$ python3 -q
>>> import numpy as np
>>> np.set_printoptions(precision=2, suppress=True, linewidth=200)
>>> F = np.loadtxt("w.csv", delimiter=",")
>>> F
array([[ 1.,  0.,  0.,  0.,  0.],
       [ 0.,  1.,  0.,  0.,  0.],
       [ 1., -2.,  1.,  0.,  0.],
       [ 1.,  2.,  0.,  1.,  0.],
       [ 2.,  0.,  2.,  0.,  1.]])
>>> x0 = np.array([4, 4, 3, 5, 3])
>>> rhs = F @ x0
>>> rhs
array([ 4.,  4., -1., 17., 17.])
>>> print(np.linalg.solve(F, F[:, 3]))
[ 0. -0. -0.  1. -0.]
>>> np.linalg.solve(F, rhs)
array([4., 4., 3., 5., 3.])
>>> np.linalg.solve(F.T, F[0])
array([1., 0., 0., 0., 0.])
>>> B = np.array([[1, 0], [3, -2]])
>>> cent = np.kron(B, F)
>>> np.linalg.matrix_rank(cent)
np.int64(10)
>>> np.round(np.linalg.norm(cent, 2), 2), np.round(np.linalg.norm(B, 2) * np.linalg.norm(F, 2), 2)
(np.float64(13.0), np.float64(13.0))
>>> M = np.load("sample8.npy")
>>> print(M)
[[0.55 0.09 0.09 0.27]
 [0.18 0.35 0.24 0.24]
 [0.23 0.15 0.46 0.15]
 [0.33 0.   0.42 0.25]]
>>> M @ M
array([[0.43, 0.1 , 0.23, 0.25],
       [0.29, 0.18, 0.31, 0.23],
       [0.31, 0.15, 0.33, 0.21],
       [0.36, 0.09, 0.33, 0.22]])
>>> (M + M.T) / 2
array([[0.55, 0.13, 0.16, 0.3 ],
       [0.13, 0.35, 0.19, 0.12],
       [0.16, 0.19, 0.46, 0.29],
       [0.3 , 0.12, 0.29, 0.25]])
>>> np.linalg.matrix_power(M, 2)
array([[0.43, 0.1 , 0.23, 0.25],
       [0.29, 0.18, 0.31, 0.23],
       [0.31, 0.15, 0.33, 0.21],
       [0.36, 0.09, 0.33, 0.22]])
>>> print(np.allclose(M, M.T))
False
>>> print(np.round(np.linalg.det(M), 2))
0.01
>>> round(float(np.einsum("ij,ji->", M, M)), 2)
1.15
>>> round(float(np.linalg.det(2 * M)), 2), round(float(np.linalg.det(M)), 2)
(0.12, 0.01)
>>> round(float(np.linalg.det(M[::-1])), 2)
0.01
>>> B = M / np.linalg.norm(M, axis=1, keepdims=True)
>>> G = B @ B.T
>>> np.linalg.norm(B, axis=1)
array([1., 1., 1., 1.])
